$ ipython --no-banner

In [1]: import numpy as np

In [2]: import numpy.linalg as la

In [3]: np.set_printoptions(precision=3, suppress=True, linewidth=100, sign=" ")

In [4]: data = np.loadtxt("out15.csv", delimiter=",")

In [5]: data
Out[5]: 
array([[ 6., 11.,  5.,  3.,  1.],
       [ 7., 12.,  6.,  4.,  2.],
       [ 7., 12.,  6.,  4.,  2.],
       [ 6., 11.,  5.,  3.,  1.],
       [ 6., 11.,  5.,  3.,  1.],
       [ 3.,  8.,  2.,  0., -2.]])

In [6]: U, sigma, vt = la.svd(data)

In [7]: evecs = vt[:(sigma > 1e-8).sum()]

In [8]: rng = np.random.default_rng(386231)

In [9]: vec = data[2] + 3 * data[1] + rng.integers(2) * np.eye(5)[2]

In [10]: vec
Out[10]: array([ 28.,  48.,  25.,  16.,   8.])

In [11]: la.matrix_rank(np.vstack([data, vec]))
Out[11]: np.int64(3)

In [12]: blk = np.stack([data, -2 * data, data[::-1]])

In [13]: blk.shape
Out[13]: (3, 6, 5)

In [14]: np.einsum("bij,cij->bc", blk, blk)
Out[14]: 
array([[ 1155., -2310.,  1100.],
       [-2310.,  4620., -2200.],
       [ 1100., -2200.,  1155.]])

In [15]: U, sigma, vt = la.svd(data)

In [16]: sigma.round(3) + 0
Out[16]: array([ 33.746,   4.026,   0.   ,   0.   ,   0.   ])

In [17]: B = U[:, :2] @ np.diag(sigma[:2]) @ vt[:2]

In [18]: la.matrix_rank(B)
Out[18]: np.int64(2)

In [19]: round(np.abs(data - B).max(), 3)
Out[19]: np.float64(0.0)

In [20]: B.round(3) + 0
Out[20]: 
array([[ 6., 11.,  5.,  3.,  1.],
       [ 7., 12.,  6.,  4.,  2.],
       [ 7., 12.,  6.,  4.,  2.],
       [ 6., 11.,  5.,  3.,  1.],
       [ 6., 11.,  5.,  3.,  1.],
       [ 3.,  8.,  2.,  0., -2.]])

In [21]: round(float(la.norm(data - B) / la.norm(data)), 3)
Out[21]: 0.0

In [22]: np.allclose(data[:-1].T @ la.lstsq(data[:-1].T, data[-1])[0], data[-1])
Out[22]: True

In [23]: np.abs(np.diag(la.qr(data)[1])) > 1e-9
Out[23]: array([ True,  True, False, False, False])

In [24]: F = np.loadtxt("case4.csv", delimiter=",")

In [25]: F
Out[25]: 
array([[-2.965, -2.412,  1.18 ],
       [-0.296, -1.453, -3.715],
       [ 2.668, -2.841,  0.898]])

In [26]: B = np.array([[-2, -1, 2], [-3, -2, 2]])

In [27]: basis = np.kron(B, F)

In [28]: la.matrix_rank(basis)
Out[28]: np.int64(6)

In [29]: mat = np.loadtxt("test7.csv", delimiter=",")

In [30]: mat
Out[30]: 
array([[-3.,  1.],
       [ 0., -3.]])

In [31]: B = np.array([[-7, -6, 3], [-5, -2, -2]])

In [32]: np.einsum("ik,kj->ij", mat, B)
Out[32]: 
array([[ 16.,  16., -11.],
       [ 15.,   6.,   6.]])

In [33]: np.einsum("ij,ij->i", mat, mat)
Out[33]: array([ 10.,   9.])

In [34]: np.vstack([mat, B.T]).shape
Out[34]: (5, 2)

In [35]: la.matrix_rank(mat @ B)
Out[35]: np.int64(2)

In [36]: np.einsum("ik,kj->ji", mat, B)
Out[36]: 
array([[ 16.,  15.],
       [ 16.,   6.],
       [-11.,   6.]])

In [37]: Q, R = la.qr(mat)

In [38]: Q.T @ Q
Out[38]: 
array([[ 1.,  0.],
       [ 0.,  1.]])

In [39]: np.allclose(R.T @ R, mat.T @ mat)
Out[39]: True

In [40]: abs(R[0, 0]), np.round(la.norm(mat[:, 0]), 3)
Out[40]: (np.float64(3.0), np.float64(3.0))

In [41]: Q.shape, R.shape
Out[41]: ((2, 2), (2, 2))

In [42]: u, r1 = mat[0], mat[1]

In [43]: u @ r1
Out[43]: np.float64(-3.0)

In [44]: p = (u @ r1) / (u @ u) * u

In [45]: la.matrix_rank(np.outer(u, r1))
Out[45]: np.int64(1)

In [46]: round(float(la.norm(u + r1) ** 2 + la.norm(u - r1) ** 2), 3)
Out[46]: 38.0

In [47]: p
Out[47]: array([ 0.9, -0.3])

In [48]: np.outer(u, r1)
Out[48]: 
array([[-0.,  9.],
       [ 0., -3.]])

In [49]: mat @ mat
Out[49]: 
array([[ 9., -6.],
       [ 0.,  9.]])

In [50]: la.matrix_rank(mat - mat[0, 0] * np.eye(2))
Out[50]: np.int64(1)

In [51]: la.matrix_power(mat - np.diag(np.diag(mat)), 2)
Out[51]: 
array([[ 0.,  0.],
       [ 0.,  0.]])

In [52]: np.sort(la.eigvals(mat))
Out[52]: array([-3., -3.])

In [53]: m1 = np.loadtxt("data.csv", delimiter=",")

In [54]: m1
Out[54]: 
array([[ 3.988,  3.876,  2.483,  6.228, -2.087,  4.446],
       [ 6.787, -1.625, -2.737, -2.406, -6.164,  0.155],
       [ 6.522,  5.616, -0.011,  2.048,  3.75 , -2.77 ],
       [-2.951,  3.952, -2.848,  7.709,  1.024,  2.662],
       [ 2.501, -1.111, -0.668,  1.782,  9.316, -1.452],
       [-4.382, -6.44 , -5.422,  1.032,  0.905,  2.836],
       [ 2.694, -0.244, -0.611,  2.572, -1.083, -9.193],
       [-2.06 , -1.135, -4.242, -7.718, -1.822,  3.686],
       [ 3.492,  0.164, -0.668, -0.777, -7.284,  5.803],
       [-3.298,  2.119, -7.949,  2.821, -0.058,  3.673],
       [-6.653, -1.259,  7.301,  0.845,  0.27 ,  0.258],
       [-7.56 ,  3.263,  1.395,  1.434, -3.98 , -3.516],
       [ 0.129, -1.681,  7.117, -4.253, -0.987,  5.239],
       [ 3.611,  4.517,  4.67 ,  4.923, -1.449, -4.292],
       [ 1.771,  3.63 ,  2.174, -1.201,  8.042, -3.583],
       [-1.298, -7.485,  5.638, -2.445,  2.125, -0.068],
       [ 1.469, -3.506, -4.73 , -4.497, -0.757, -6.51 ],
       [ 0.145, -5.39 ,  5.624,  5.515, -1.506,  2.574],
       [-5.592,  7.157, -2.449, -1.192, -1.188, -2.947],
       [-6.164, -7.223, -0.787, -1.301,  1.247, -2.443],
       [-2.053, -3.614, -2.348,  0.667,  7.07 ,  5.175],
       [-2.749,  2.478, -2.047, -3.478, -1.167, -8.286],
       [ 2.404, -2.137,  3.083, -3.665, -7.374,  3.514],
       [ 3.007,  6.802, -3.79 ,  1.845, -4.921, -1.647],
       [ 3.79 ,  4.355,  1.811, -0.234, -0.768,  7.921],
       [ 4.141,  8.059,  0.281, -3.445, -0.849, -2.289],
       [-5.437, -1.166,  4.574, -1.528,  6.046,  3.043],
       [ 8.893, -1.111, -1.696, -0.466,  4.042,  0.499],
       [-3.216, -4.939,  3.144,  6.775, -0.155, -3.074]])

In [55]: gram = np.cov(m1, rowvar=False)

In [56]: np.argsort(-m1.std(axis=0).round(6), kind="stable")
Out[56]: array([ 1,  0,  5,  4,  2,  3])

In [57]: round(np.corrcoef(m1[:, 3], m1[:, 0])[0, 1], 3)
Out[57]: np.float64(-0.017)

In [58]: gram.shape
Out[58]: (6, 6)

In [59]: m1.std(axis=0)
Out[59]: array([ 4.319,  4.325,  3.84 ,  3.626,  4.072,  4.243])
